% ipython --no-banner

In [1]: import numpy as np

In [2]: np.set_printoptions(suppress=True, linewidth=140)

In [3]: arr = np.array([[-3, -1, -3, -1], [2, 0, 2, 0], [-3, -1, -3, -1], [2, 0, 2, 0]])

In [4]: vec = np.array([-8, -4, 6, 6])

In [5]: a = np.maximum(arr @ vec, 0)

In [6]: a
Out[6]: array([4, 0, 4, 0])

In [7]: np.round(np.tanh(arr @ vec), 1)
Out[7]: array([ 1., -1.,  1., -1.])

In [8]: np.maximum(arr @ vec, 0) - np.maximum(-arr @ vec, 0)
Out[8]: array([ 4, -4,  4, -4])

In [9]: arr.T @ a
Out[9]: array([-24,  -8, -24,  -8])

In [10]: np.abs(np.diag(np.linalg.qr(arr)[1])) > 1e-9
Out[10]: array([ True,  True, False, False])

In [11]: np.round(arr @ np.linalg.pinv(arr) @ arr, 1) + 0
Out[11]: 
array([[-3., -1., -3., -1.],
       [ 2.,  0.,  2.,  0.],
       [-3., -1., -3., -1.],
       [ 2.,  0.,  2.,  0.]])

In [12]: np.allclose(arr[:-1].T @ np.linalg.lstsq(arr[:-1].T, arr[-1])[0], arr[-1])
Out[12]: True

In [13]: np.linalg.matrix_rank(arr, rtol=0.1)
Out[13]: np.int64(2)

In [14]: np.linalg.cond(arr) > 100
Out[14]: np.True_

In [15]: [round(float(x), 1) for x in np.linalg.svd(arr, compute_uv=False)[:3]]
Out[15]: [7.4, 1.1, 0.0]

In [16]: rng = np.random.default_rng(24464)

In [17]: idx = rng.permutation(4)

In [18]: idx
Out[18]: array([2, 1, 0, 3])

In [19]: A2 = arr[idx][:, idx]

In [20]: np.diag(A2)
Out[20]: array([-3,  0, -3,  0])

In [21]: np.round(np.linalg.det(A2), 1), np.round(np.linalg.det(arr[idx]), 1)
Out[21]: (np.float64(0.0), np.float64(0.0))

In [22]: A2
Out[22]: 
array([[-3, -1, -3, -1],
       [ 2,  0,  2,  0],
       [-3, -1, -3, -1],
       [ 2,  0,  2,  0]])

In [23]: np.allclose(A2, arr)
Out[23]: True

In [24]: round(float(np.linalg.det(arr[::-1])), 1)
Out[24]: 0.0

In [25]: np.einsum("ii->", arr)
Out[25]: np.int64(-6)

In [26]: round(np.linalg.eigvals(arr).sum().real, 1)
Out[26]: np.float64(-6.0)

In [27]: np.kron(np.eye(2, dtype=int), arr)
Out[27]: 
array([[-3, -1, -3, -1,  0,  0,  0,  0],
       [ 2,  0,  2,  0,  0,  0,  0,  0],
       [-3, -1, -3, -1,  0,  0,  0,  0],
       [ 2,  0,  2,  0,  0,  0,  0,  0],
       [ 0,  0,  0,  0, -3, -1, -3, -1],
       [ 0,  0,  0,  0,  2,  0,  2,  0],
       [ 0,  0,  0,  0, -3, -1, -3, -1],
       [ 0,  0,  0,  0,  2,  0,  2,  0]])

In [28]: np.round(np.linalg.det(arr.T), 1)
Out[28]: np.float64(0.0)

In [29]: X = np.load("out10.npy")

In [30]: X
Out[30]: 
array([[ 0,  0,  1,  0,  0],
       [ 0, -3,  0,  0,  0],
       [ 1,  0,  0,  0,  0],
       [ 0,  0,  0, -3,  0],
       [ 0,  0,  0,  0,  3]])

In [31]: evals, V = np.linalg.eig(X)

In [32]: np.round(np.sort(np.linalg.eigvals(X.T)), 1)
Out[32]: array([-3., -3., -1.,  1.,  3.])

In [33]: np.round(np.sort(np.linalg.eigvals(np.linalg.inv(X))), 1)
Out[33]: array([-1. , -0.3, -0.3,  0.3,  1. ])

In [34]: np.round(np.sort(np.linalg.eigvals(X @ X)), 1)
Out[34]: array([1., 1., 9., 9., 9.])

In [35]: X @ V[:, 0] - evals[0] * V[:, 0]
Out[35]: array([0., 0., 0., 0., 0.])

In [36]: f = np.array([1, -3])

In [37]: np.convolve(X[0], f)
Out[37]: array([ 0,  0,  1, -3,  0,  0])

In [38]: np.correlate(X[0], X[2], "full")
Out[38]: array([0, 0, 0, 0, 0, 0, 1, 0, 0])

In [39]: np.cross(X[0, :3], X[2, :3])
Out[39]: array([0, 1, 0])

In [40]: E = np.load("layer7.npy")

In [41]: E
Out[41]: 
array([[ 0. ,  0.3,  0.5],
       [-0.8, -3.2,  0. ],
       [ 0.3,  0.9, -0.4],
       [ 1.5,  6.1,  0.3],
       [-0.4, -1.5, -0.8],
       [ 0.8,  3.5,  1. ],
       [-0.8, -3.1,  1.2],
       [ 0. , -0.5,  1.2],
       [ 0.5,  2.1,  2.8],
       [-0.6, -2.5,  0.3],
       [ 2. ,  8.2,  1. ],
       [-1.8, -7.3, -0.9],
       [-1.6, -6.6, -1.8],
       [ 1.1,  4.6,  0.8],
       [ 1.3,  5. ,  0. ],
       [ 0.5,  1.9, -0.5],
       [ 0.4,  1.5, -0.6],
       [-0.2, -1.1, -0.4],
       [ 0.1,  0.6,  1.4],
       [-0.4, -1.8,  0.6],
       [-0.8, -3. ,  1.9],
       [ 0. ,  0. ,  0.9],
       [-0.1,  0. , -1. ],
       [ 1.4,  5.6,  0.8]])

In [42]: np.round(np.abs(np.linalg.svd(E)[2][-1]), 1) + 0
Out[42]: array([1. , 0.2, 0. ])

In [43]: round(float(np.linalg.norm(E, 2) / np.linalg.norm(E)), 1)
Out[43]: 1.0

In [44]: np.argsort(-np.linalg.norm(E, axis=0).round(6), kind="stable")[:3]
Out[44]: array([1, 2, 0])

In [45]: cen = E - E.mean(axis=0)

In [46]: V = np.linalg.svd(cen)[2][:2]

In [47]: A2 = cen - cen @ V.T @ V

In [48]: np.round((cen @ V.T).std(axis=0), 1)
Out[48]: array([3.9, 1. ])

In [49]: np.round(A2.std(axis=0), 1) + 0
Out[49]: array([0., 0., 0.])

In [50]: np.linalg.norm(A2, axis=1).round(6).argmax()
Out[50]: np.int64(7)

In [51]: np.round(np.cov(cen @ V.T, rowvar=False), 1) + 0
Out[51]: 
array([[15.8,  0. ],
       [ 0. ,  1. ]])

In [52]: U, s, Vh = np.linalg.svd(E)

In [53]: np.argmax(s[:-1] / (s[1:] + 1e-6)) + 1
Out[53]: np.int64(2)

In [54]: A2 = U[:, :2] @ np.diag(s[:2]) @ Vh[:2]

In [55]: np.round(np.abs(E - A2).max(), 1)
Out[55]: np.float64(0.1)

In [56]: np.round(np.linalg.norm(E - A2, 2), 1), np.round(s[2], 1)
Out[56]: (np.float64(0.2), np.float64(0.2))

In [57]: np.linalg.matrix_rank(E, rtol=0.05)
Out[57]: np.int64(2)

In [58]: round(np.linalg.norm(E - A2) / np.linalg.norm(E), 1)
Out[58]: np.float64(0.0)

In [59]: np.linalg.matrix_rank(A2)
Out[59]: np.int64(2)

In [60]: cen = (E - E.mean(axis=0)) / E.std(axis=0)

In [61]: np.round(cen.std(axis=0), 1)
Out[61]: array([1., 1., 1.])

In [62]: beta = np.linalg.lstsq(np.delete(cen, 0, axis=1), cen[:, 0])[0]

In [63]: np.abs(beta).argmax()
Out[63]: np.int64(0)

In [64]: m1 = np.load("sample8.npy")

In [65]: m1
Out[65]: 
array([[-0.8,  0.5,  0.5],
       [ 0.3, -0.2, -0.2],
       [-0.5,  0.3,  0.3],
       [ 0.8, -0.5, -0.5],
       [ 1. , -0.8, -0.8],
       [ 0.9, -0.6, -0.6],
       [-0.6,  0.4,  0.4],
       [ 0.8, -0.6, -0.6],
       [ 0.4, -0.2, -0.2],
       [-0.8,  0.6,  0.6],
       [ 0.8, -0.5, -0.5],
       [ 1. , -0.9, -0.9],
       [-0.1,  0.1,  0.1],
       [-0.3,  0.2,  0.2],
       [ 0.6, -0.3, -0.3],
       [-0.7,  0.4,  0.4],
       [ 0.9, -0.7, -0.7],
       [ 0.2, -0.1, -0.1],
       [ 0.9, -0.7, -0.7],
       [-0.2,  0.1,  0.1],
       [ 0.2, -0.1, -0.1],
       [ 0.8, -0.6, -0.6]])

In [66]: np.linalg.matrix_rank(m1, rtol=0.1)
Out[66]: np.int64(1)

In [67]: np.argsort(-np.linalg.norm(m1, axis=0).round(6), kind="stable")[:3]
Out[67]: array([0, 1, 2])

In [68]: np.linalg.cond(m1) > 100
Out[68]: np.True_

In [69]: cen = m1 - m1.mean(axis=0)

In [70]: U, s, Vh = np.linalg.svd(cen, full_matrices=False)

In [71]: np.searchsorted(np.cumsum(s ** 2) / (s ** 2).sum(), 0.9) + 1
Out[71]: np.int64(1)

In [72]: np.round(cen.mean(axis=0), 1) + 0
Out[72]: array([0., 0., 0.])

In [73]: np.round(Vh[0] * np.sign(Vh[0, np.abs(Vh[0]).argmax()]), 1)
Out[73]: array([ 0.7, -0.5, -0.5])

In [74]: np.linalg.matrix_rank(cen)
Out[74]: np.int64(2)

In [75]: np.abs(Vh[0]).argmax()
Out[75]: np.int64(0)

In [76]: A2 = m1 + rng.integers(-2, 3, (22, 2)) @ rng.integers(-2, 3, (2, 3))

In [77]: A2.round(1)
Out[77]: 
array([[-0.8,  4.5,  2.5],
       [-1.7, -0.2,  1.8],
       [-4.5, -3.7,  2.3],
       [-1.2, -2.5,  0.5],
       [-5. , -4.8,  3.2],
       [-3.1, -0.6,  3.4],
       [-0.6,  2.4,  1.4],
       [-3.2, -4.6,  1.4],
       [ 4.4,  3.8, -2.2],
       [-0.8,  2.6,  1.6],
       [ 0.8,  1.5,  0.5],
       [ 3. ,  1.1, -1.9],
       [-2.1, -3.9,  0.1],
       [ 5.7,  2.2, -4.8],
       [-1.4,  1.7,  2.7],
       [-4.7,  0.4,  4.4],
       [ 0.9,  1.3,  0.3],
       [-3.8, -2.1,  2.9],
       [-3.1, -4.7,  1.3],
       [-0.2, -1.9, -0.9],
       [ 2.2, -2.1, -3.1],
       [ 2.8,  3.4, -0.6]])

In [78]: np.round(np.linalg.svd(A2 - m1, compute_uv=False), 1) + 0
Out[78]: array([19.9, 11. ,  0. ])

In [79]: round(float(np.trace(np.linalg.pinv(m1) @ m1)), 1)
Out[79]: 2.0

In [80]: np.round(m1 @ np.linalg.pinv(m1) @ m1, 1)
Out[80]: 
array([[-0.8,  0.5,  0.5],
       [ 0.3, -0.2, -0.2],
       [-0.5,  0.3,  0.3],
       [ 0.8, -0.5, -0.5],
       [ 1. , -0.8, -0.8],
       [ 0.9, -0.6, -0.6],
       [-0.6,  0.4,  0.4],
       [ 0.8, -0.6, -0.6],
       [ 0.4, -0.2, -0.2],
       [-0.8,  0.6,  0.6],
       [ 0.8, -0.5, -0.5],
       [ 1. , -0.9, -0.9],
       [-0.1,  0.1,  0.1],
       [-0.3,  0.2,  0.2],
       [ 0.6, -0.3, -0.3],
       [-0.7,  0.4,  0.4],
       [ 0.9, -0.7, -0.7],
       [ 0.2, -0.1, -0.1],
       [ 0.9, -0.7, -0.7],
       [-0.2,  0.1,  0.1],
       [ 0.2, -0.1, -0.1],
       [ 0.8, -0.6, -0.6]])

In [81]: np.linalg.inv(m1)
LinAlgError: Last 2 dimensions of the array must be square


In [82]: np.unique(m1.round(6), axis=0).shape
Out[82]: (18, 3)

In [83]: np.linalg.lstsq(m1[:-1].T, m1[-1])[2]
Out[83]: np.int32(2)

In [84]: idx = m1[:, 1] > np.median(m1[:, 1])

In [85]: f = m1[idx].mean(axis=0) - m1[~idx].mean(axis=0)

In [86]: f.round(1)
Out[86]: array([-1.1,  0.8,  0.8])

In [87]: idx.astype(int)
Out[87]: array([1, 0, 1, 0, 0, 0, 1, 0, 0, 1, 0, 0, 1, 1, 0, 1, 0, 1, 0, 1, 1, 0])

In [88]: np.argsort(-np.abs(f).round(6), kind="stable")
Out[88]: array([0, 1, 2])

In [89]: (((m1 - m1.mean(axis=0)) @ f > 0) == idx).mean()
Out[89]: np.float64(1.0)
